$ python3 -q
>>> import numpy as np
>>> from numpy import linalg as LA
>>> np.set_printoptions(suppress=True, linewidth=100)
>>> rnd = lambda a: np.round(a, 2) + 0
>>> u = np.array([-1, 1, -2])
>>> arr = -1 * np.eye(3) + np.outer(u, u)
>>> arr
array([[ 0., -1.,  2.],
       [-1.,  0., -2.],
       [ 2., -2.,  3.]])
>>> # symmetric
>>> rnd(LA.norm(arr, 2))
np.float64(5.0)
>>> LA.norm(arr, axis=1).argmax()
np.int64(2)
>>> rnd(LA.norm(arr[2] - arr[0]))
np.float64(2.45)
>>> arr[2] @ arr[0]
np.float64(8.0)
>>> rnd(LA.norm(arr[2], 1)), rnd(LA.norm(arr[2], np.inf))
(np.float64(7.0), np.float64(3.0))
>>> rnd(LA.norm(arr, axis=0))
array([2.24, 2.24, 4.12])
>>> ev, evecs = LA.eigh(arr)
>>> rnd(evecs @ np.diag(ev) @ evecs.T)
array([[ 0., -1.,  2.],
       [-1.,  0., -2.],
       [ 2., -2.,  3.]])
>>> rnd(evecs.T @ evecs)
array([[1., 0., 0.],
       [0., 1., 0.],
       [0., 0., 1.]])
>>> rnd(ev)
array([-1., -1.,  5.])
>>> np.abs(evecs[:, -1]).round(6).argmax()
np.int64(2)
>>> np.unique(ev.round(6) + 0, return_counts=True)[1]
array([2, 1])
>>> rnd(LA.eigvalsh(arr @ arr))
array([ 1.,  1., 25.])
>>> rnd(evecs.T @ arr @ evecs)
array([[-1.,  0.,  0.],
       [ 0., -1.,  0.],
       [ 0.,  0.,  5.]])
>>> Y = np.array([[0, 0, 0], [0, 1, 1], [1, 0, 0]])
>>> np.einsum("ik,kj->ji", arr, Y)
array([[ 2., -2.,  3.],
       [-1.,  0., -2.],
       [-1.,  0., -2.]])
>>> np.einsum("ij->j", arr)
array([ 1., -3.,  3.])
>>> LA.matrix_rank(np.vstack([arr, Y.T]))
np.int64(3)
>>> data = np.array([[0, 2, 0], [0, 0, -1], [0, 0, 0]])
>>> np.allclose(data @ data.T, data.T @ data)
False
>>> data @ data
array([[ 0,  0, -2],
       [ 0,  0,  0],
       [ 0,  0,  0]])
>>> np.trace(data)
np.int64(0)
>>> np.allclose(data, data.T)
False
>>> rnd(np.abs(LA.eigvals(data)).max())
np.float64(0.0)
>>> X = np.load("test16.npy")
>>> X
array([[ 10,   0,   1],
       [  0, -10,   0],
       [  3,   0, -15]])
>>> # 2 groups of indices that never mix
>>> ev, evecs = LA.eig(X)
>>> rnd(np.sort(LA.eigvals(LA.inv(X))))
array([-0.1 , -0.07,  0.1 ])
>>> rnd(np.sort(LA.eigvals(X.T)))
array([-15.12, -10.  ,  10.12])
>>> rnd(np.prod(ev))
np.float64(1530.0)
>>> vec = np.array([-3, 1, -3])
>>> (X * vec).sum(axis=1)
array([-33, -10,  36])
>>> np.einsum("ij,j->i", X, vec)
array([-33, -10,  36])
>>> X * vec
array([[-30,   0,  -3],
       [  0, -10,   0],
       [ -9,   0,  45]])
>>> rng = np.random.default_rng(339753)
>>> lab = rng.permutation(3)
>>> lab
array([1, 0, 2])
>>> Y = X[lab][:, lab]
>>> np.trace(Y)
np.int64(-15)
>>> np.allclose(Y, X)
False
>>> np.diag(Y)
array([-10,  10, -15])
>>> Y
array([[-10,   0,   0],
       [  0,  10,   1],
       [  0,   3, -15]])
>>> W0 = np.load("a.npy")
>>> W0
array([[ 1.1 ,  1.13, -1.  ],
       [ 1.4 ,  0.39, -0.5 ],
       [-0.1 , -0.4 ,  0.7 ],
       [ 0.7 ,  2.03, -1.7 ],
       [ 1.1 , -0.05, -0.2 ],
       [ 0.9 , -0.33,  0.4 ],
       [-1.1 , -0.72,  0.2 ],
       [-1.7 , -1.88,  1.7 ],
       [-0.5 , -0.3 ,  0.1 ],
       [ 0.3 , -1.71,  1.6 ],
       [ 0.2 , -0.43,  0.2 ],
       [-1.4 ,  0.28, -0.6 ],
       [ 0.6 ,  0.65, -0.4 ],
       [ 1.5 ,  0.45, -0.7 ],
       [ 0.7 , -0.78,  0.8 ],
       [-0.2 ,  0.94, -0.9 ],
       [-0.3 ,  0.55, -0.4 ],
       [-0.3 , -0.64,  0.4 ],
       [-1.1 ,  0.84, -0.8 ]])
>>> O, evecs = LA.qr(W0[:, :2])[0], LA.qr(W0[:, 2:])[0]
>>> sigma = LA.svd(O.T @ evecs, compute_uv=False)
>>> rnd(LA.norm(O @ O.T - evecs @ evecs.T, 2))
np.float64(1.0)
>>> lab = W0[:, 1] > np.median(W0[:, 1])
>>> u = W0[lab].mean(axis=0) - W0[~lab].mean(axis=0)
>>> rnd((((W0 - W0.mean(axis=0)) @ u > 0) == lab).mean())
np.float64(0.95)
>>> Z = W0[[5, 11]].astype(float)
>>> for _ in range(6):
...     lab = LA.norm(W0[:, None] - Z, axis=-1).argmin(axis=1)
...     Z = np.array([W0[lab == j].mean(axis=0) for j in range(2)])
... 
>>> lab
array([0, 0, 0, 1, 0, 0, 1, 1, 1, 0, 0, 1, 0, 0, 0, 1, 1, 0, 1])
>>> rnd(Z)
array([[ 0.67, -0.16,  0.12],
       [-0.7 ,  0.22, -0.3 ]])
>>> np.abs(Z[1] - Z[0]).argmax()
np.int64(0)
>>> rnd(Z[1] - Z[0])
array([-1.37,  0.37, -0.42])
>>> blk = np.stack([W0, 3 * W0, W0[::-1]])
>>> (blk @ W0.T).shape
(3, 19, 19)
>>> blk.shape
(3, 19, 3)
>>> rnd(LA.norm(blk, axis=(1, 2)))
array([ 6.87, 20.6 ,  6.87])
>>> LA.matrix_rank(blk.reshape(3, -1))
np.int64(2)
>>> P = np.triu(np.array([[2, 2, 0], [0, -1, 0], [-1, 1, 1]]), 1) + np.eye(3)
>>> Y = P @ arr @ LA.inv(P)
>>> rnd(LA.det(Y))
np.float64(5.0)
>>> m1 = np.load("m.npy")
>>> rnd(m1)
array([[ 0.65,  0.58,  0.35,  0.35],
       [ 0.58,  0.04, -0.58, -0.58],
       [ 0.35, -0.58,  0.65, -0.35],
       [ 0.35, -0.58, -0.35,  0.65]])
>>> vec = np.array([2, 3, -1, 1])
>>> y = m1 @ vec
>>> b, lr = np.zeros(4), 1 / LA.norm(m1, 2) ** 2
>>> for i in range(8):
...     b -= lr * m1.T @ (m1 @ b - y)
...     if i % 2 == 0: print(i, round(LA.norm(m1 @ b - y), 2))
... 
0 0.0
2 0.0
4 0.0
6 0.0
>>> rnd(b)
array([ 2.,  3., -1.,  1.])
>>> rnd(m1 @ m1.T)
array([[1., 0., 0., 0.],
       [0., 1., 0., 0.],
       [0., 0., 1., 0.],
       [0., 0., 0., 1.]])
>>> rnd(LA.pinv(m1))
array([[ 0.65,  0.58,  0.35,  0.35],
       [ 0.58,  0.04, -0.58, -0.58],
       [ 0.35, -0.58,  0.65, -0.35],
       [ 0.35, -0.58, -0.35,  0.65]])
>>> rnd(m1.T @ m1)
array([[1., 0., 0., 0.],
       [0., 1., 0., 0.],
       [0., 0., 1., 0.],
       [0., 0., 0., 1.]])
>>> rnd(LA.norm(m1, axis=0))
array([1., 1., 1., 1.])
>>> rnd(m1[:, 0] @ m1[:, 2])
np.float64(0.0)
>>> t = np.radians(15)
>>> Rm = np.eye(4)
>>> Rm[3, 3] = Rm[2, 2] = np.cos(t)
>>> Rm[3, 2], Rm[2, 3] = -np.sin(t), np.sin(t)
>>> rnd(Rm)
array([[ 1.  ,  0.  ,  0.  ,  0.  ],
       [ 0.  ,  1.  ,  0.  ,  0.  ],
       [ 0.  ,  0.  ,  0.97,  0.26],
       [ 0.  ,  0.  , -0.26,  0.97]])
>>> Y = m1 @ Rm.T
>>> rnd(Y)
array([[ 0.65,  0.58,  0.42,  0.24],
       [ 0.58,  0.04, -0.71, -0.41],
       [ 0.35, -0.58,  0.54, -0.5 ],
       [ 0.35, -0.58, -0.17,  0.72]])
>>> np.allclose(m1 @ m1.T, Y @ Y.T)
True
>>> Y = np.array([[3, 0, 1], [2, 1, 2], [0, 0, 3]])
>>> mat = np.triu(Y, 1)
>>> mat
array([[0, 0, 1],
       [0, 0, 2],
       [0, 0, 0]])
>>> mat @ mat.T
array([[1, 2, 0],
       [2, 4, 0],
       [0, 0, 0]])
>>> rnd(LA.svd(mat, compute_uv=False))
array([2.24, 0.  , 0.  ])
>>> mat[:, 1] @ mat[:, 2]
np.int64(0)
>>> mat.T @ mat
array([[0, 0, 0],
       [0, 0, 0],
       [0, 0, 5]])
>>> rnd(np.sort(LA.eigvals(mat)))
array([0., 0., 0.])
>>> mat @ mat
array([[0, 0, 0],
       [0, 0, 0],
       [0, 0, 0]])
>>> K = np.load("arr.npy")
>>> K
array([[ 1.68, -0.27,  1.26],
       [ 1.4 , -0.1 ,  1.4 ],
       [-1.9 , -0.6 , -0.4 ],
       [-1.3 ,  2.1 , -0.6 ]])
>>> vec = np.array([6, -7, -3])
>>> y = K @ vec
>>> b, lr = np.zeros(3), 1 / LA.norm(K, 2) ** 2
>>> for i in range(12):
...     b -= lr * K.T @ (K @ b - y)
...     if i % 2 == 0: print(i, round(LA.norm(K @ b - y), 2))
... 
0 9.19
2 5.83
4 4.34
6 3.63
8 3.19
10 2.86
>>> rnd(b)
array([ 4.38, -6.76, -0.19])
>>> rnd(LA.cond(K))
np.float64(4.52)
>>> np.einsum("ij,ji->", mat, mat)
np.int64(0)
>>> rnd(LA.det(mat.T))
np.float64(0.0)
>>> rnd(LA.det(2 * mat)), rnd(LA.det(mat))
(np.float64(0.0), np.float64(0.0))
>>> np.einsum("ii->", mat)
np.int64(0)
>>> O = K.astype(float).copy()
>>> for j in range(3):
...     O[:, j] -= O[:, :j] @ (O[:, :j].T @ O[:, j])
...     O[:, j] /= LA.norm(O[:, j])
... 
>>> rnd(O.T @ O)
array([[1., 0., 0.],
       [0., 1., 0.],
       [0., 0., 1.]])
>>> M = np.array([[-2, 0, 0], [-2, 1, 0], [1, 2, -1]])
>>> vec = np.array([2, 5, 4])
>>> y = M @ vec
>>> y
array([-4,  1,  8])
>>> rnd(LA.solve(M, y))
array([2., 5., 4.])
>>> rnd(LA.solve(M, M[:, 2]))
array([0., 0., 1.])
>>> rnd(LA.solve(M, y + M[:, 0]))
array([3., 5., 4.])
>>> rnd(LA.solve(M, -2 * y))
array([ -4., -10.,  -8.])
